In [1]: import numpy as np

In [2]: from numpy import linalg as LA

In [3]: np.set_printoptions(suppress=True, linewidth=200)

In [4]: rd = lambda a: np.round(a, 2) + 0

In [5]: arr = np.loadtxt("a.csv", delimiter=",")

In [6]: print(arr)
[[ 1.93 -3.27 -4.98 -4.24  1.63  2.16 -1.43  1.09 -1.16  0.43 -0.01]
 [ 0.    1.02  0.25  1.11 -0.18 -0.25 -0.53  0.26  1.1   0.09 -0.49]
 [ 0.51 -0.38 -0.36 -0.62  0.35  0.49 -0.58  0.08 -0.13 -0.12 -0.78]
 [ 0.28  0.25 -1.03 -0.01  0.06  0.22  0.43  0.36  0.27  0.12  1.76]
 [ 0.73 -1.04 -1.33 -1.29  0.79  0.36 -0.58  0.36 -0.28 -0.25 -0.6 ]
 [ 0.26  0.48 -0.53 -0.29 -0.42  0.51  0.38  0.21  0.48  0.56  1.88]
 [-0.92  0.39  0.59  0.79 -0.72 -0.44  1.48 -0.4  -0.34  0.15  2.25]
 [ 0.54 -0.49  0.23 -0.56  0.51  0.35 -0.39 -0.13 -0.41 -0.15 -1.06]
 [ 0.02  2.34  3.15  1.8  -0.89 -0.37 -0.79 -0.42  1.74  0.21 -2.07]]

In [7]: r0, v = arr[0], arr[3]

In [8]: print(rd(r0 @ v))
4.97

In [9]: pr = (r0 @ v) / (r0 @ r0) * r0

In [10]: print(LA.matrix_rank(np.outer(r0, v)))
1

In [11]: print(rd((v - pr) @ r0))
0.0

In [12]: m1 = np.load("block3.npy")

In [13]: print(m1)
[[ 0.1  0.1 -0.5  1.2 -1.3  0.9 -0.1  0.7]
 [-0.8  0.1 -0.7 -0.1 -0.7 -1.2  0.1  0.1]
 [ 2.3 -1.1  0.8 -0.8 -1.2  0.4  0.4  1.9]
 [-0.5  1.2 -0.7 -0.1 -1.7 -0.9 -0.7  0.4]
 [ 0.4 -2.1  0.4 -0.2  2.  -1.3  0.8  0.2]
 [-0.3 -1.6 -0.6 -1.6 -0.3 -0.7 -0.9 -0.2]
 [-1.8 -0.1 -1.  -0.6 -0.2 -1.3 -1.6 -0.1]
 [-1.1 -2.6 -0.6 -0.4  0.1  0.1  1.   0.2]
 [-0.3  1.1  0.2  0.7 -0.4  1.  -0.4 -0.1]
 [-1.4  0.9 -0.1  1.4 -0.7 -0.7 -0.2 -0.2]
 [-0.4 -0.6  0.9 -0.4 -0.3  0.5  0.3 -1.1]
 [ 0.9 -0.1 -2.2  1.4 -0.1  0.3  0.3 -1.2]
 [-0.6 -1.1 -1.  -0.2 -0.8 -0.3  0.2 -1.2]
 [-0.2  1.9  1.  -0.5 -0.7 -0.4  1.5 -0.5]
 [-0.4 -0.3 -0.6  0.1  1.1 -0.1 -0.6 -0.9]
 [-0.4  0.  -0.3  0.5 -0.9  1.6 -0.5  0.3]
 [ 0.4 -0.4  0.4  1.3 -0.9 -0.7  2.2  0.7]
 [-0.2  1.3  0.8 -0.1 -2.   0.9  1.1 -1.1]
 [ 0.5 -0.6 -1.6 -1.2 -0.7  0.4 -1.  -1.8]
 [-0.9 -0.8  0.   1.2  0.5 -0.6  0.9  0. ]
 [ 0.4  1.   0.5 -0.6  0.2  1.4 -0.3 -0.7]
 [ 0.6 -0.2 -0.7  0.2  1.1  1.7  0.4  1.2]
 [ 0.5 -1.4 -1.5  0.1 -0.7 -0.5  1.   2.1]
 [ 1.1 -1.1  1.8  1.9 -0.4 -1.3 -1.1  0.4]
 [-2.   6.  -1.5  2.   4.   0.   4.   7. ]
 [ 0.9  2.4 -0.4  1.4 -0.3  1.   2.5 -0.4]
 [ 0.3  0.8 -1.  -0.3  1.  -1.4  0.9 -0.5]
 [ 1.3 -2.   2.8 -0.8 -1.7 -0.8 -0.1 -0.5]
 [ 0.8 -0.3  0.1  0.9 -1.4 -0.3  1.4 -1.2]
 [ 0.2 -1.   1.  -1.3  0.8  0.1 -1.1  0.4]
 [-0.2 -1.5 -0.6  0.6  0.  -0.8 -0.5 -0.1]]

In [14]: D = LA.norm(m1[:, None] - m1[None], axis=-1)

In [15]: print(np.flatnonzero(D[7] < D.mean() / 2))
[7]

In [16]: print(LA.matrix_rank(D ** 2))
10

In [17]: print(D.mean(axis=1).argmax())
24

In [18]: print(np.unravel_index(D.round(6).argmax(), D.shape))
(np.int64(24), np.int64(27))

In [19]: print(D[7].round(6).argsort(kind="stable")[:4])
[ 7 30 12 19]

In [20]: print(D.shape)
(31, 31)
